$ python -q
>>> import numpy as np
>>> from numpy import linalg as LA
>>> np.set_printoptions(suppress=True, linewidth=100)
>>> X = np.load("arr.npy")
>>> X
array([[2, 2],
       [2, 4]])
>>> np.round(LA.eigvals(X), 2)
array([0.76, 5.24])
>>> np.einsum("ii->", X)
np.int64(6)
>>> round(float(LA.det(2 * X)), 2), round(LA.det(X), 2)
(16.0, np.float64(4.0))
>>> round(float(LA.eigvals(X).sum().real), 2)
6.0
>>> print(round(float(LA.det(X[::-1])), 2))
-4.0
>>> np.kron(np.eye(2, dtype=int), X)
array([[2, 2, 0, 0],
       [2, 4, 0, 0],
       [0, 0, 2, 2],
       [0, 0, 2, 4]])
>>> data = np.load("sample19.npy")
>>> data
array([[0., 0., 0., 0., 0.],
       [0., 1., 4., 2., 1.],
       [0., 5., 1., 4., 3.],
       [0., 3., 7., 5., 9.],
       [0., 1., 6., 7., 8.]])
>>> rng = np.random.default_rng(5442)
>>> other = data + rng.integers(-2, 3, (5, 4)) @ rng.integers(-2, 3, (4, 5))
>>> other
array([[ 6.,  4.,  6.,  2.,  2.],
       [-3., -1.,  1.,  2., -3.],
       [-3.,  7., -2.,  4.,  7.],
       [-7.,  2.,  5., 11., 19.],
       [ 4.,  2., 11.,  9., 10.]])
>>> np.abs(other - data).sum(axis=1)
array([20., 12., 12., 26., 14.])
>>> other - data
array([[ 6.,  4.,  6.,  2.,  2.],
       [-3., -2., -3.,  0., -4.],
       [-3.,  2., -3.,  0.,  4.],
       [-7., -1., -2.,  6., 10.],
       [ 4.,  1.,  5.,  2.,  2.]])
>>> LA.matrix_rank(other - data, tol=1e-8)
np.int64(4)
>>> np.round(np.sort(LA.eigvals(data).real), 2)
array([-4.09, -2.12,  0.  ,  2.95, 18.25])
>>> np.unique(data.round(6), axis=0).shape
(5, 5)
>>> np.abs(np.diag(LA.qr(data)[1])) > 1e-9
array([False,  True,  True,  True,  True])
>>> try:
...     LA.inv(data)
... except LA.LinAlgError as e:
...     print(repr(e))
... 
LinAlgError('Singular matrix')
>>> np.round(data @ LA.pinv(data) @ data, 2)
array([[0., 0., 0., 0., 0.],
       [0., 1., 4., 2., 1.],
       [0., 5., 1., 4., 3.],
       [0., 3., 7., 5., 9.],
       [0., 1., 6., 7., 8.]])
>>> left, sig, Vh = LA.svd(data)
>>> print(np.argmax(sig[:-1] / (sig[1:] + 1e-6)) + 1)
4
>>> other = left[:, :4] @ np.diag(sig[:4]) @ Vh[:4]
>>> round(float(LA.norm(data - other, 2)), 2), sig[4]
(0.0, np.float64(0.0))
>>> other.round(2)
array([[0., 0., 0., 0., 0.],
       [0., 1., 4., 2., 1.],
       [0., 5., 1., 4., 3.],
       [0., 3., 7., 5., 9.],
       [0., 1., 6., 7., 8.]])
>>> m1 = np.loadtxt("w.csv", delimiter=",")
>>> m1.round(2)
array([[0.33, 0.33, 0.  , 0.33, 0.  ],
       [0.33, 0.67, 0.  , 0.  , 0.  ],
       [0.  , 0.5 , 0.5 , 0.  , 0.  ],
       [0.33, 0.33, 0.  , 0.33, 0.  ],
       [0.  , 0.  , 0.  , 0.5 , 0.5 ]])
>>> np.abs(np.diag(LA.qr(m1)[1])) > 1e-9
array([ True,  True,  True,  True, False])
>>> np.round(np.trace(LA.pinv(m1) @ m1), 2)
np.float64(4.0)
>>> try:
...     LA.inv(m1)
... except LA.LinAlgError as e:
...     print(repr(e))
... 
LinAlgError('Singular matrix')
>>> print(LA.lstsq(m1[:-1].T, m1[-1])[2])
3
>>> other = np.array([[0, 1], [1, -3]])
>>> basis = np.kron(other, m1)
>>> round(LA.norm(basis, 2), 2), round(LA.norm(other, 2) * LA.norm(m1, 2), 2)
(np.float64(3.79), np.float64(3.79))
>>> arr = np.load("out14.npy")
>>> arr
array([[-1,  0,  0,  0,  0,  0,  0],
       [-2,  0,  0,  0,  0,  0,  0],
       [ 1,  1,  2,  0,  0,  0,  0],
       [ 0,  0,  2,  2,  0,  0,  0],
       [-2, -2, -1, -2,  0,  0,  0],
       [ 1, -1,  2,  1, -1,  0,  0],
       [-1,  1, -2,  2,  0,  2,  1]])
>>> # null space of dimension 1
>>> other = arr + rng.integers(-2, 3, (7, 6)) @ rng.integers(-2, 3, (6, 7))
>>> other
array([[ -1, -12,   2,   1,   5,  -4,   3],
       [ -2,   4,   5,   4,   1,  -1,  -4],
       [  4,  -2,   4,   5,   9,  -5,   6],
       [ -1,  -2,   1,   3,   7,   0,   4],
       [  6,   4,  -7,  -9,  -6,  -3,   3],
       [  1, -10,   4,   0,  -2,  -3,  -1],
       [ -5,  -2,  -9,   1,  -4,   0,   5]])
>>> np.abs(other - arr).sum(axis=1)
array([27, 19, 33, 16, 39, 17, 25])
>>> print(LA.matrix_rank(other - arr, tol=1e-8))
6
>>> other - arr
array([[  0, -12,   2,   1,   5,  -4,   3],
       [  0,   4,   5,   4,   1,  -1,  -4],
       [  3,  -3,   2,   5,   9,  -5,   6],
       [ -1,  -2,  -1,   1,   7,   0,   4],
       [  8,   6,  -6,  -7,  -6,  -3,   3],
       [  0,  -9,   2,  -1,  -1,  -3,  -1],
       [ -4,  -3,  -7,  -1,  -4,  -2,   4]])
>>> x0 = np.array([-2, -1, 2, 0, 2, -1, 2])
>>> rhs = other @ x0
>>> rhs
array([ 38,   5,  37,  28, -33,  13,  -4])
>>> print(np.round(LA.solve(other, rhs), 2) + 0)
[-2. -1.  2.  0.  2. -1.  2.]
>>> print(np.round(LA.norm(arr, axis=1), 2))
[1.   2.   2.45 2.83 3.61 2.83 3.87]
>>> round(LA.norm(arr) ** 2 / LA.norm(arr, 2) ** 2, 2)
np.float64(2.11)
>>> np.round(LA.norm(arr, 1), 2), round(LA.norm(arr, np.inf), 2)
(np.float64(9.0), np.float64(9.0))
>>> LA.norm(arr, axis=1).argmax()
np.int64(6)
>>> feats = np.load("layer2.npy")
>>> feats
array([[ 5.76, -0.6 ],
       [-7.25,  4.22]])
>>> vals, evecs = LA.eig(feats)
>>> feats @ evecs[:, 0] - vals[0] * evecs[:, 0]
array([0., 0.])
>>> vals.round(2)
array([7.21, 2.77])
>>> other = feats / np.sqrt((feats ** 2).mean(axis=1, keepdims=True))
>>> print(LA.matrix_rank(feats - feats.mean(axis=1, keepdims=True)))
1
>>> np.round(LA.norm(other, axis=1), 2)
array([1.41, 1.41])
>>> x0 = np.array([0, 2])
>>> h1 = np.maximum(feats @ x0, 0)
>>> feats * (h1 > 1e-9)[:, None]
array([[ 0.  , -0.  ],
       [-7.25,  4.22]])
>>> np.maximum(feats @ x0, 0) - np.maximum(-feats @ x0, 0)
array([-1.2 ,  8.44])
>>> np.maximum(feats @ (3 * x0), 0)
array([ 0.  , 25.32])
>>> print(np.flatnonzero(h1 > 1e-9))
[1]
>>> T = np.stack([feats, -2 * feats, feats[::-1]])
>>> print((T @ feats.T).shape)
(3, 2, 2)
>>> T.shape
(3, 2, 2)
>>> np.round(LA.det(T), 2)
array([ 19.96,  79.83, -19.96])
>>> LA.matrix_rank(T)
array([2, 2, 2])
>>> print(np.round(T.sum(axis=0), 2))
[[-13.01   4.82]
 [ 13.01  -4.82]]
>>> np.round(np.einsum("bij,cij->bc", T, T), 2)
array([[ 103.91, -207.82,  -88.58],
       [-207.82,  415.63,  177.17],
       [ -88.58,  177.17,  103.91]])
>>> F = np.loadtxt("a.csv", delimiter=",")
>>> F
array([[-5.,  2.,  1., -5., -4., -5., -7.],
       [-5.,  2.,  1., -5., -4., -5., -7.],
       [-1.,  6.,  5., -1.,  0., -1., -3.],
       [-5.,  2.,  1., -5., -4., -5., -7.],
       [-3.,  4.,  3., -3., -2., -3., -5.],
       [-5.,  2.,  1., -5., -4., -5., -7.],
       [-1.,  6.,  5., -1.,  0., -1., -3.]])
>>> # columns 0 and 3 are equal
>>> r = LA.matrix_rank(F)
>>> r
np.int64(2)
>>> N = LA.svd(F)[2][r:].T
>>> np.allclose(F @ N, 0)
True
>>> [int(LA.matrix_rank(np.delete(F, i, axis=0))) for i in range(7)]
[2, 2, 2, 2, 2, 2, 2]
>>> K = np.array([[3.3, 4.0, 3.0, 4.0],
...     [3.0, 2.3, 2.0, 1.0],
...     [3.0, 0.0, 2.3, 3.0],
...     [3.0, 4.0, 3.0, 4.3]])
>>> w1 = np.array([[6, -9], [-6, -8], [-2, 8], [-2, 3]])
>>> b = np.array([2, 3])
>>> act = np.maximum(K @ w1 + b, 0)
>>> (act > 0).astype(int)
array([[0, 0],
       [1, 0],
       [1, 1],
       [0, 0]])
>>> basis = np.array([[2, 2], [2, -2]])
>>> np.round(act @ basis, 2)
array([[ 0. ,  0. ],
       [ 0.4,  0.4],
       [25.6, 12. ],
       [ 0. ,  0. ]])
>>> (act @ basis).round(6).argmax(axis=1)
array([0, 0, 0, 0])
>>> lab = rng.permutation(2)
>>> lab
array([1, 0])
>>> other = feats[lab][:, lab]
>>> np.round(np.sort(np.abs(LA.eigvals(other))), 2)
array([2.77, 7.21])
>>> np.round(LA.det(other), 2), np.round(LA.det(feats[lab]), 2)
(np.float64(19.96), np.float64(-19.96))
>>> np.allclose(other, feats)
False
>>> print(np.trace(other))
9.98
>>> J = np.load("dump.npy")
>>> J
array([[0, 1],
       [1, 0]])
>>> w1 = np.array([[5, 4, 3, 3, 0, 1], [4, 4, 4, 0, 4, 0]])
>>> b = np.array([0, 3, 0, 0, -4, -4])
>>> act = np.maximum(J @ w1 + b, 0)
>>> (act > 0).astype(int)
array([[1, 1, 1, 0, 0, 0],
       [1, 1, 1, 1, 0, 0]])
>>> LA.matrix_rank(act)
np.int64(2)
>>> act
array([[4, 7, 4, 0, 0, 0],
       [5, 7, 3, 3, 0, 0]])
>>> basis = np.array([[3, 2], [2, 3], [-3, -1], [0, 3], [-1, -1], [0, 1]])
>>> print((act @ basis).round(6).argmax(axis=1))
[1 1]
>>> act @ basis
array([[14, 25],
       [20, 37]])
>>> w1 @ basis
array([[14, 29],
       [ 4, 12]])
>>> left, sig, Vh = LA.svd(m1)
>>> evecs = Vh[:(sig > 1e-8).sum()]
>>> x0 = m1[1] + 3 * m1[4] + rng.integers(2) * np.eye(5)[3]
>>> x0.round(2)
array([0.33, 0.67, 0.  , 1.5 , 1.5 ])
>>> np.allclose(evecs.T @ evecs @ x0, x0)
True
>>> round(LA.norm(x0 - evecs.T @ evecs @ x0), 2)
np.float64(0.0)
>>> print(np.round(evecs.T @ evecs, 2))
[[ 0.5   0.25 -0.25  0.25 -0.25]
 [ 0.25  0.87  0.12 -0.12  0.12]
 [-0.25  0.12  0.87  0.12 -0.13]
 [ 0.25 -0.12  0.12  0.87  0.12]
 [-0.25  0.12 -0.13  0.12  0.87]]
>>> np.round(np.diag(evecs.T @ evecs), 2)
array([0.5 , 0.87, 0.87, 0.87, 0.87])
